In [1]: import numpy as np

In [2]: from numpy import linalg as LA

In [3]: np.set_printoptions(suppress=True, linewidth=100)

In [4]: arr = np.load("mat.npy")

In [5]: arr
Out[5]: 
array([[ 1.  , -0.98,  0.63,  0.05,  0.82,  0.48,  0.93, -1.  , -1.  , -0.99],
       [ 0.94, -0.95,  0.92,  0.49,  0.02, -0.45, -0.99, -1.  , -0.45,  0.99],
       [ 0.89, -0.73,  0.53, -0.95, -0.11,  0.7 ,  1.  ,  0.91, -0.99, -0.76],
       [-0.7 ,  0.84, -0.62,  0.56,  0.92,  0.93, -0.58,  0.97,  0.39, -0.98],
       [-0.99,  0.88,  0.26,  1.  ,  0.97,  0.83, -1.  , -0.11,  1.  ,  0.99],
       [ 0.94, -0.37, -0.22, -0.91,  0.37,  0.81,  1.  ,  0.93, -1.  , -1.  ],
       [ 1.  , -0.99,  0.93, -0.93, -0.94, -0.92,  0.99, -1.  , -1.  ,  0.97],
       [-0.96,  0.97, -0.32,  0.98,  1.  ,  1.  , -1.  ,  1.  ,  0.99, -0.99],
       [ 0.85, -0.86,  0.93, -0.41,  0.89,  0.97, -0.94,  0.68, -0.5 ,  0.72],
       [ 0.91, -0.78, -0.04, -0.13, -0.93, -0.98,  0.94, -1.  , -0.98,  0.59],
       [ 1.  , -0.98,  0.62, -0.74, -0.99, -1.  ,  1.  , -1.  , -1.  ,  0.96],
       [-0.99,  0.95, -0.58,  0.86,  0.9 ,  0.89, -1.  ,  0.99,  1.  , -0.36],
       [-0.99,  0.95, -0.75,  0.8 ,  0.05, -0.19, -0.98,  0.89,  1.  ,  0.56],
       [-0.72,  0.49, -0.17,  0.93,  0.46, -0.32, -1.  , -0.89,  0.97,  0.77],
       [-0.87,  0.16,  0.54, -0.15,  0.01,  0.45, -0.95,  0.9 ,  0.99,  0.98],
       [-0.19, -0.41,  0.79, -0.41,  0.67,  0.91, -0.91,  0.93,  0.85,  0.87],
       [-0.98,  0.82, -0.76, -0.57, -0.98, -0.96,  0.95,  0.78,  0.99,  0.87],
       [ 0.34,  0.74, -0.72,  0.96,  0.98,  0.88, -0.96, -0.44, -0.87, -1.  ]])

In [6]: proj = arr @ LA.solve(arr.T @ arr, arr.T)

In [7]: np.allclose(proj @ proj, proj)
Out[7]: True

In [8]: np.round(np.trace(proj), 2)
Out[8]: np.float64(10.0)

In [9]: np.round(np.diag(proj), 2)
Out[9]: 
array([0.76, 0.67, 0.48, 0.41, 0.86, 0.53, 0.45, 0.51, 0.67, 0.74, 0.22, 0.21, 0.53, 0.41, 0.57,
       0.59, 0.63, 0.75])
